In [1]: import numpy as np

In [2]: np.set_printoptions(precision=4, suppress=True, linewidth=160, legacy="1.25")

In [3]: arr = np.load("out19.npy")

In [4]: arr
Out[4]: 
array([[ -1,   0,  -5,  -1,   0,  -1,  -3,  -5,  -4,  -3],
       [  4,   2,  -8,   4,  -5,  -3,  -3,  -7,  -5,  -5],
       [  8,   3,  -6,   5,   4,  -4,   3,   6,  -6,   6],
       [ 12,   8, -10,  10,   7,  -5,   7,   4,   1,   9],
       [  0,   0,   0,   0,   0,   0,   0,   0,   0,   0],
       [  0,  10, -11,   3,  -1,  -9,  -4,   5,  -7,   3],
       [  1,   7,  -5,   5,  -3,  -7,   2,  -6, -10,  -3],
       [  3,   7,  -4,   8,  -9,  -5,  -1,   3,  -6,  -1],
       [  7,   8,  -4,   4,  -6, -12,   2,   2,   1,   3],
       [  5,  -3,   4,  -5,   4,   3,  -1,   1,  -3,  -2],
       [  3,   6,  -4,   8,   1,  -1,   3,   0,  -6,   0],
       [  7,   8,  -6,  12,   0,  -3,   6,   4,  -6,   5],
       [ 10,   1,   9,  -5,   0,   3,  -3,   5,  -7,  -3],
       [  9,   3,  -5,   9,   4,   0,   7,  -1,  -1,   4],
       [  9,   2,  13,  -7,  -4,  -2,  -1,   4,  -7,  -3],
       [  6,   9,  -2,  10,  -4,  -8,   8,   3,  -6,   5],
       [ 15,   0,  -2,   5,   4,   3,   3,  -6,  -5,  -5],
       [  4,   2,  -8,   4,  -5,  -3,  -3,  -7,  -5,  -5],
       [ 12,   6,  -1,  -5,   3,  -3,  -6,   5,  -9,  -1],
       [  0,   2,  -4,  -3,  -4,  -5,  -7,   0,  -5,  -1],
       [ -1,   1,   4,  -2,  -4,  -5,   2,  -1,   0,   0],
       [  0,   0,   0,   0,   0,   0,   0,   0,   0,   0],
       [  5,   1,  -3,   5,   5,   2,   4,  -5,  -1,  -1],
       [  9,   6,   6,   3,  -3,  -3,   4,  -2,  -5,  -2],
       [  9,   7,   0,   5, -14, -13,   1,   6,  -2,   5],
       [  2,   3,  -3,   1,  -5,  -8,   2,  -2,  -4,   2],
       [  8,   4,  -1,   7,   0,  -5,   9,  -2,  -1,   4],
       [ -1,   0,  -5,  -1,   0,  -1,  -3,  -5,  -4,  -3]])

In [5]: # row 17 repeats row 1

In [6]: Ac = arr - arr.mean(axis=0)

In [7]: left, sv, Vt = np.linalg.svd(Ac, full_matrices=False)

In [8]: np.abs(left[:, 0]).argmax()
Out[8]: 3

In [9]: sv
Out[9]: array([41.728 , 32.0786, 31.2817, 22.0898, 20.0088, 14.0532, 10.7665,  6.7752,  2.4613,  1.232 ])

In [10]: np.linalg.matrix_rank(Ac)
Out[10]: 10

In [11]: np.round(Ac.mean(axis=0), 4) + 0
Out[11]: array([0., 0., 0., 0., 0., 0., 0., 0., 0., 0.])
